$ python3 -q
>>> import numpy as np
>>> import numpy.linalg as la
>>> np.set_printoptions(precision=2, suppress=True, linewidth=140, legacy="1.25")
>>> W0 = np.loadtxt("mat.csv", delimiter=",")
>>> print(W0)
[[2. 2. 2. 2. 3. 0. 1.]
 [1. 2. 2. 2. 2. 3. 0.]
 [0. 1. 2. 2. 2. 2. 3.]
 [3. 0. 1. 2. 2. 2. 2.]
 [2. 3. 0. 1. 2. 2. 2.]
 [2. 2. 3. 0. 1. 2. 2.]
 [2. 2. 2. 3. 0. 1. 2.]]
>>> Y = W0 / la.norm(W0, axis=1, keepdims=True)
>>> gram = Y @ Y.T
>>> print(round(float(np.degrees(np.arccos(np.clip(gram[6, 2], -1, 1)))), 2))
39.72
>>> print((np.abs(gram) > 0.9).astype(int))
[[1 0 0 0 0 0 0]
 [0 1 0 0 0 0 0]
 [0 0 1 0 0 0 0]
 [0 0 0 1 0 0 0]
 [0 0 0 0 1 0 0]
 [0 0 0 0 0 1 0]
 [0 0 0 0 0 0 1]]
>>> print((gram - 2 * np.eye(7)).round(6).argmax(axis=1))
[1 0 1 0 0 1 0]
>>> print(gram)
[[1.   0.77 0.73 0.77 0.77 0.73 0.77]
 [0.77 1.   0.77 0.73 0.77 0.77 0.73]
 [0.73 0.77 1.   0.77 0.73 0.77 0.77]
 [0.77 0.73 0.77 1.   0.77 0.73 0.77]
 [0.77 0.77 0.73 0.77 1.   0.77 0.73]
 [0.73 0.77 0.77 0.73 0.77 1.   0.77]
 [0.77 0.73 0.77 0.77 0.73 0.77 1.  ]]
>>> A = np.load("test16.npy")
>>> print(A)
[[-1.97 -7.72 -5.84 -6.24]
 [-0.96 -3.98  4.65  4.78]
 [-4.58 -7.53 -6.29 -7.08]
 [-3.23 -7.32 -4.32 -5.1 ]
 [-3.6  -4.57  6.18  5.39]
 [-2.4  -4.7   3.32  2.19]
 [-4.04 -6.54 -4.65 -6.73]
 [-3.34 -6.1   7.16  4.99]
 [-2.29 -4.78  5.01  5.97]
 [-3.15 -6.98 -6.58 -7.96]
 [-2.85 -6.55 -5.06 -7.87]
 [-3.53 -6.29  5.51  6.42]
 [-3.1  -7.32 -4.42 -8.59]
 [-1.68 -5.29  4.    4.96]
 [-2.45 -4.28  4.74  6.33]
 [-4.32 -6.9  -6.12 -6.46]
 [-2.31 -4.57  3.51  4.5 ]
 [-3.59 -4.78  5.48  4.52]
 [-2.06 -4.56  7.25  5.84]
 [-2.36 -5.15  5.62  6.5 ]
 [-2.7  -4.22  4.4   5.17]
 [-1.4  -6.03  3.31  6.33]
 [-2.59 -6.23  6.05  5.29]
 [-2.73 -6.28  4.31  3.87]
 [-3.3  -4.13  3.68  4.08]
 [-3.68 -6.32 -5.48 -7.93]
 [-5.41 -7.91 -7.32 -9.01]
 [-1.72 -5.05  4.89  5.31]]
>>> labels = A[:, 1] > np.median(A[:, 1])
>>> u = A[labels].mean(axis=0) - A[~labels].mean(axis=0)
>>> print(((A - A.mean(axis=0)) @ u > 0).astype(int))
[0 1 0 0 1 1 0 1 1 0 0 1 0 1 1 0 1 1 1 1 1 1 1 1 1 0 0 1]
>>> print(u)
[1.12 2.14 7.08 8.88]
>>> print(np.argsort(-np.abs(u).round(6), kind="stable"))
[3 2 1 0]
>>> print(np.round((((A - A.mean(axis=0)) @ u > 0) == labels).mean(), 2))
0.86
>>> print(labels.astype(int))
[0 1 0 0 1 1 0 0 1 0 0 0 0 1 1 0 1 1 1 1 1 1 0 0 1 0 0 1]
